% ipython --no-banner

In [1]: import numpy as np

In [2]: import numpy.linalg as la

In [3]: np.set_printoptions(suppress=True, linewidth=200)

In [4]: mat = np.load("arr.npy")

In [5]: mat.round(2)
Out[5]: 
array([[-0.83, -0.55, -0.05],
       [ 0.54, -0.77, -0.33],
       [ 0.15, -0.31,  0.94]])

In [6]: vec = np.array([1, 0, 1])

In [7]: np.round(la.norm(vec), 2), round(la.norm(mat @ vec), 2)
Out[7]: (np.float64(1.41), np.float64(1.41))

In [8]: np.round(la.inv(mat), 2)
Out[8]: 
array([[-0.83,  0.54,  0.15],
       [-0.55, -0.77, -0.31],
       [-0.05, -0.33,  0.94]])

In [9]: [p for p in range(1, 25) if np.allclose(la.matrix_power(mat, p), np.eye(3))]
Out[9]: []

In [10]: np.round(mat.T @ (mat @ vec), 2) + 0
Out[10]: array([1., 0., 1.])

In [11]: 3 - la.matrix_rank(mat - np.eye(3), tol=1e-8)
Out[11]: np.int64(1)

In [12]: np.round(la.norm(mat, axis=0), 2)
Out[12]: array([1., 1., 1.])

In [13]: np.round(mat.T @ mat, 2) + 0
Out[13]: 
array([[1., 0., 0.],
       [0., 1., 0.],
       [0., 0., 1.]])

In [14]: np.round(mat @ mat.T, 2) + 0
Out[14]: 
array([[1., 0., 0.],
       [0., 1., 0.],
       [0., 0., 1.]])

In [15]: np.round(la.pinv(mat), 2)
Out[15]: 
array([[-0.83,  0.54,  0.15],
       [-0.55, -0.77, -0.31],
       [-0.05, -0.33,  0.94]])

In [16]: E = np.loadtxt("sample15.csv", delimiter=",")

In [17]: E.round(2)
Out[17]: 
array([[ 0.64, -0.77,  0.04],
       [ 0.68,  0.54, -0.5 ],
       [-0.36, -0.35, -0.87]])

In [18]: # orthonormal columns

In [19]: vec = np.array([-3, 5, -1])

In [20]: [p for p in range(1, 25) if np.allclose(la.matrix_power(E, p), np.eye(3))]
Out[20]: []

In [21]: np.round(la.inv(E), 2)
Out[21]: 
array([[ 0.64,  0.68, -0.36],
       [-0.77,  0.54, -0.35],
       [ 0.04, -0.5 , -0.87]])

In [22]: np.round(la.norm(vec), 2), round(float(la.norm(E @ vec)), 2)
Out[22]: (np.float64(5.92), 5.92)

In [23]: np.round(E.T @ (E @ vec), 2)
Out[23]: array([-3.,  5., -1.])
